$ python -q
>>> import numpy as np
>>> np.set_printoptions(precision=2, suppress=True, linewidth=140, sign=" ")
>>> def rnd(a):
...     return np.round(a, 2) + 0
... 
>>> J = np.loadtxt("data.csv", delimiter=",")
>>> print(J)
[[ 0.  0.  0.  0.  1.  0.  0.  0.]
 [ 0.  0.  1.  0.  0.  0.  0.  0.]
 [ 0.  1.  0.  1.  1.  0.  0.  0.]
 [ 0.  0.  1.  0.  0.  1.  0.  1.]
 [ 1.  0.  1.  0.  0.  0.  1.  0.]
 [ 0.  0.  0.  1.  0.  0.  0.  0.]
 [ 0.  0.  0.  0.  1.  0.  0.  1.]
 [ 0.  0.  0.  1.  0.  0.  1.  0.]]
>>> np.linalg.determinant(J)
Traceback (most recent call last):
  File "<python-input-5>", line 1, in <module>
    np.linalg.determinant(J)
    ^^^^^^^^^^^^^^^^^^^^^
AttributeError: module 'numpy.linalg' has no attribute 'determinant'
>>> print(rnd(np.linalg.det(J)))
1.0
>>> J.inv()
Traceback (most recent call last):
  File "<python-input-7>", line 1, in <module>
    J.inv()
    ^^^^^
AttributeError: 'numpy.ndarray' object has no attribute 'inv'
>>> print(J @ J)
[[ 1.  0.  1.  0.  0.  0.  1.  0.]
 [ 0.  1.  0.  1.  1.  0.  0.  0.]
 [ 1.  0.  3.  0.  0.  1.  1.  1.]
 [ 0.  1.  0.  3.  1.  0.  1.  0.]
 [ 0.  1.  0.  1.  3.  0.  0.  1.]
 [ 0.  0.  1.  0.  0.  1.  0.  1.]
 [ 1.  0.  1.  1.  0.  0.  2.  0.]
 [ 0.  0.  1.  0.  1.  1.  0.  2.]]
>>> print(rnd(np.sort(np.abs(np.linalg.eigvals(J)))))
[ 0.36  0.45  0.58  1.    1.25  1.8   2.07  2.29]
>>> print((J + J.T) / 2)
[[ 0.  0.  0.  0.  1.  0.  0.  0.]
 [ 0.  0.  1.  0.  0.  0.  0.  0.]
 [ 0.  1.  0.  1.  1.  0.  0.  0.]
 [ 0.  0.  1.  0.  0.  1.  0.  1.]
 [ 1.  0.  1.  0.  0.  0.  1.  0.]
 [ 0.  0.  0.  1.  0.  0.  0.  0.]
 [ 0.  0.  0.  0.  1.  0.  0.  1.]
 [ 0.  0.  0.  1.  0.  0.  1.  0.]]
>>> print(np.allclose(J @ J.T, J.T @ J))
True
>>> print(rnd(np.linalg.eigvalsh(J).min()))
-2.07
>>> print([round(float(np.linalg.det(J[:i, :i])), 2) + 0 for i in range(1, 9)])
[0.0, 0.0, 0.0, 0.0, 0.0, -1.0, 0.0, 1.0]
>>> rng = np.random.default_rng(67377)
>>> z = rng.permutation(8)
>>> print(z)
[ 2  7  5  1  0  4  3  6]
>>> other = J[z][:, z]
>>> print(np.allclose(other, J))
False
>>> print(np.trace(other))
0.0
>>> print(rnd(np.linalg.det(other)), rnd(np.linalg.det(J[z])))
1.0 1.0
>>> print(np.diag(other))
[ 0.  0.  0.  0.  0.  0.  0.  0.]
>>> x0 = np.array([-2, -3, -1, -1, -1, -2, 0, 0])
>>> target = J @ x0
>>> print(target)
[-1. -1. -5. -3. -3. -1. -1. -1.]
>>> print(rnd(np.linalg.solve(J.T, J[2])))
[ 0.  0.  1.  0.  0.  0.  0.  0.]
>>> print(rnd(np.linalg.solve(J, J[:, 5])))
[ 0.  0.  0.  0.  0.  1.  0.  0.]
>>> E = np.load("case17.npy")
>>> print(E)
[[  0.43  -0.28  -0.29  -1.     0.03  -1.     1.2    2.67   2.    -0.3   -0.29  -1.48]
 [  1.22  -0.92  -0.88  -3.02  -0.01  -3.     3.56   8.08   6.01  -0.88  -0.9   -4.51]
 [ -0.84  -1.41  -3.41   1.52   0.6    0.87   0.88   4.41   1.61  -0.21  -0.1    0.29]
 [  1.69   0.97   5.59  -3.1   -3.58   0.77   0.61  -9.38  -4.22  -0.23   2.01   0.01]
 [  0.8    3.72   4.93  -1.71   2.57  -4.71  -3.74  -2.73   0.38   0.91  -2.42  -1.59]
 [  3.     4.89  10.52  -6.08  -0.16  -6.11  -2.32  -8.31  -0.79   0.49  -1.42  -3.8 ]
 [  2.93   4.38  10.21  -5.8   -0.98  -4.91  -1.88  -9.41  -1.79   0.4   -0.68  -3.06]
 [  0.2    0.74   3.11   0.09  -2.22   2.5   -1.28  -9.28  -5.61   0.29   1.75   2.62]
 [  2.94   2.58   9.    -5.89  -3.41  -2.28   0.53 -10.01  -2.77  -0.21   1.07  -2.51]
 [ -4.11  -1.21  -7.82   8.56   4.2    4.1   -4.5    3.03  -2.22   1.2   -0.89   6.31]
 [ -3.59  -3.31  -9.32   7.51   1.77   5.73  -0.89   5.09  -1.16   0.27   0.63   5.4 ]
 [ -1.9    0.    -2.2    4.2    1.42   2.71  -3.11  -2.63  -3.4    0.81   0.12   4.1 ]
 [  3.39   2.32   8.71  -6.87  -3.4   -3.3    1.69  -7.27  -0.79  -0.49   0.83  -3.98]
 [  1.37  -2.5    0.69  -2.68  -5.4    3.3    5.11  -2.93  -1.6   -1.29   3.39  -0.61]
 [  0.21  -1.29  -0.89  -0.41  -1.59   1.38   2.     0.55   0.02  -0.51   1.11  -0.09]
 [  3.81  -0.26   6.87  -7.73  -6.61  -0.49   5.72  -6.28  -0.76  -1.48   2.99  -4.21]
 [ -3.58  -0.99  -7.79   7.3    5.     1.9   -3.7    6.84   0.84   1.    -1.9    4.09]
 [ -2.38  -2.17  -6.2    5.01   1.19   3.79  -0.59   3.43  -0.8    0.24   0.41   3.59]
 [  1.88  -2.32   0.72  -3.98  -4.62   1.11   5.92   0.89   1.4   -1.52   2.39  -2.8 ]
 [ -1.29  -3.59  -7.39   2.3    0.39   2.02   3.38  10.41   4.2   -0.8    0.2   -0.17]]
>>> print(np.linalg.cond(E) > 100)
True
>>> print(np.argsort(-np.linalg.norm(E, axis=0).round(6), kind="stable")[:3])
[ 7  2  3]
>>> print(np.linalg.matrix_rank(E, rtol=0.1))
3
>>> print([round(float(x), 2) for x in np.linalg.svd(E, compute_uv=False)[:3]])
[49.06, 24.74, 19.66]
>>> print(rnd(np.linalg.norm(E, 2) / np.linalg.norm(E)))
0.84
